% ipython --no-banner

In [1]: import numpy as np

In [2]: from numpy import linalg as LA

In [3]: np.set_printoptions(precision=2, suppress=True, linewidth=140)

In [4]: def rnd(a):
   ...:     return np.round(a, 2) + 0
   ...: 

In [5]: X = np.array([[0, 0, 0, 0, 0, 0],
   ...:     [2, 2, 2, 2, 2, 2],
   ...:     [2, 2, 2, 2, 2, 2],
   ...:     [0, 0, 0, 0, 0, 0],
   ...:     [2, 2, 2, 2, 2, 2],
   ...:     [2, 2, 2, 2, 2, 2]])

In [6]: print(X)
[[0 0 0 0 0 0]
 [2 2 2 2 2 2]
 [2 2 2 2 2 2]
 [0 0 0 0 0 0]
 [2 2 2 2 2 2]
 [2 2 2 2 2 2]]

In [7]: t3 = np.stack([X, -1 * X, X[::-1]])

In [8]: print(t3.shape)
(3, 6, 6)

In [9]: print(rnd(LA.det(t3)))
[0. 0. 0.]

In [10]: print(t3.sum(axis=0))
[[2 2 2 2 2 2]
 [2 2 2 2 2 2]
 [0 0 0 0 0 0]
 [2 2 2 2 2 2]
 [2 2 2 2 2 2]
 [0 0 0 0 0 0]]

In [11]: print(rnd(LA.norm(t3, axis=(1, 2))))
[9.8 9.8 9.8]

In [12]: Uu, sig, VT = LA.svd(X)

In [13]: vecs = VT[:(sig > 1e-8).sum()]

In [14]: rng = np.random.default_rng(6734)

In [15]: vec = X[0] + 3 * X[2] + rng.integers(2) * np.eye(6)[2]

In [16]: print(vec)
[6. 6. 6. 6. 6. 6.]

In [17]: print(rnd(np.diag(vecs.T @ vecs)))
[0.17 0.17 0.17 0.17 0.17 0.17]

In [18]: print(rnd(LA.norm(vec - vecs.T @ vecs @ vec)))
0.0

In [19]: F = np.vander(np.arange(5) - 3, 4, increasing=True)

In [20]: print(F)
[[  1  -3   9 -27]
 [  1  -2   4  -8]
 [  1  -1   1  -1]
 [  1   0   0   0]
 [  1   1   1   1]]

In [21]: # row 0 dominates

In [22]: hat = F @ LA.solve(F.T @ F, F.T)

In [23]: print(rnd((np.eye(5) - hat) @ F))
[[0. 0. 0. 0.]
 [0. 0. 0. 0.]
 [0. 0. 0. 0.]
 [0. 0. 0. 0.]
 [0. 0. 0. 0.]]

In [24]: print(rnd(hat))
[[ 0.99  0.06 -0.09  0.06 -0.01]
 [ 0.06  0.77  0.34 -0.23  0.06]
 [-0.09  0.34  0.49  0.34 -0.09]
 [ 0.06 -0.23  0.34  0.77  0.06]
 [-0.01  0.06 -0.09  0.06  0.99]]

In [25]: print(np.trace(hat))
4.0

In [26]: print(LA.matrix_rank(np.eye(5) - hat))
1

In [27]: print(rnd(hat @ F[:, 2]))
[9. 4. 1. 0. 1.]
